% python3 -q
>>> import numpy as np
>>> np.set_printoptions(precision=2, suppress=True, linewidth=140, floatmode="fixed")
>>> feats = np.loadtxt("data.csv", delimiter=",")
>>> feats
array([[  7.62,   9.82,  25.71],
       [  4.44,   0.11,  12.41],
       [ 22.48,   4.58,  20.18],
       [ -8.37,   1.47, -40.99],
       [  0.33,   4.19,  38.04],
       [ 16.03,   3.15, -15.04],
       [ 11.88,  -0.09, -22.30],
       [ 10.89,   4.69, -55.07],
       [ -2.87,   4.89,  12.63],
       [  4.83,  -3.06,   0.69],
       [ -3.42,  -4.02,  -8.47],
       [ -8.32,   1.13, -27.38],
       [  0.37,  -0.27, -10.75],
       [ -0.41,  11.87, -11.00],
       [-16.76,  -2.21, -21.64],
       [ 11.55,   6.19,  22.49],
       [-11.51,   7.96,  -0.17],
       [  9.95,  -8.63,  20.19],
       [ 24.56,  -2.09,  -3.51],
       [ 18.10,   2.62,  44.38],
       [ -7.04,  -2.27,   2.09],
       [ -2.31,   8.13, -25.39],
       [  0.75,  10.58,  13.81],
       [  0.14,  -3.77,   0.63],
       [  0.66,  -0.13,  25.71],
       [-12.14,  -6.20,  12.07],
       [ 16.69,  -1.29,  17.70],
       [  1.44,  -0.06,  21.65],
       [-12.67,  -3.36, -35.27],
       [  6.07,  -5.90,  36.72],
       [ -2.28,   2.01,   9.83],
       [ -8.46,  -7.15,  38.14],
       [ -7.34,   4.12, -13.60],
       [-18.37,   0.24,  27.92],
       [ -6.33,   9.83, -17.92],
       [  2.44,  -1.08,   4.94],
       [  6.78,   5.33,  -8.63],
       [  5.92,  -0.23,   4.64],
       [  4.76,  10.49,  -7.70],
       [  2.05,   3.60, -14.86],
       [ 16.80,  -0.52,  18.50]])
>>> G = feats.T @ feats
>>> np.linalg.svd(feats, compute_uv=False) ** 2
array([21599.73,  4199.28,  1092.37])
>>> np.allclose(G, G.T)
True
>>> lab = feats[:, 1] > np.median(feats[:, 1])
>>> r0 = feats[lab].mean(axis=0) - feats[~lab].mean(axis=0)
>>> np.argsort(-np.abs(r0).round(6), kind="stable")
array([2, 1, 0])
>>> ((feats - feats.mean(axis=0)) @ r0 > 0).astype(int)
array([0, 0, 0, 1, 0, 1, 1, 1, 0, 0, 1, 1, 1, 1, 1, 0, 1, 0, 1, 0, 0, 1, 0, 0, 0, 0, 0, 0, 1, 0, 0, 0, 1, 0, 1, 0, 1, 0, 1, 1, 0])
>>> lab.astype(int)
array([1, 0, 1, 1, 1, 1, 0, 1, 1, 0, 0, 1, 0, 1, 0, 1, 1, 0, 0, 1, 0, 1, 1, 0, 0, 0, 0, 0, 0, 0, 1, 0, 1, 0, 1, 0, 1, 0, 1, 1, 0])
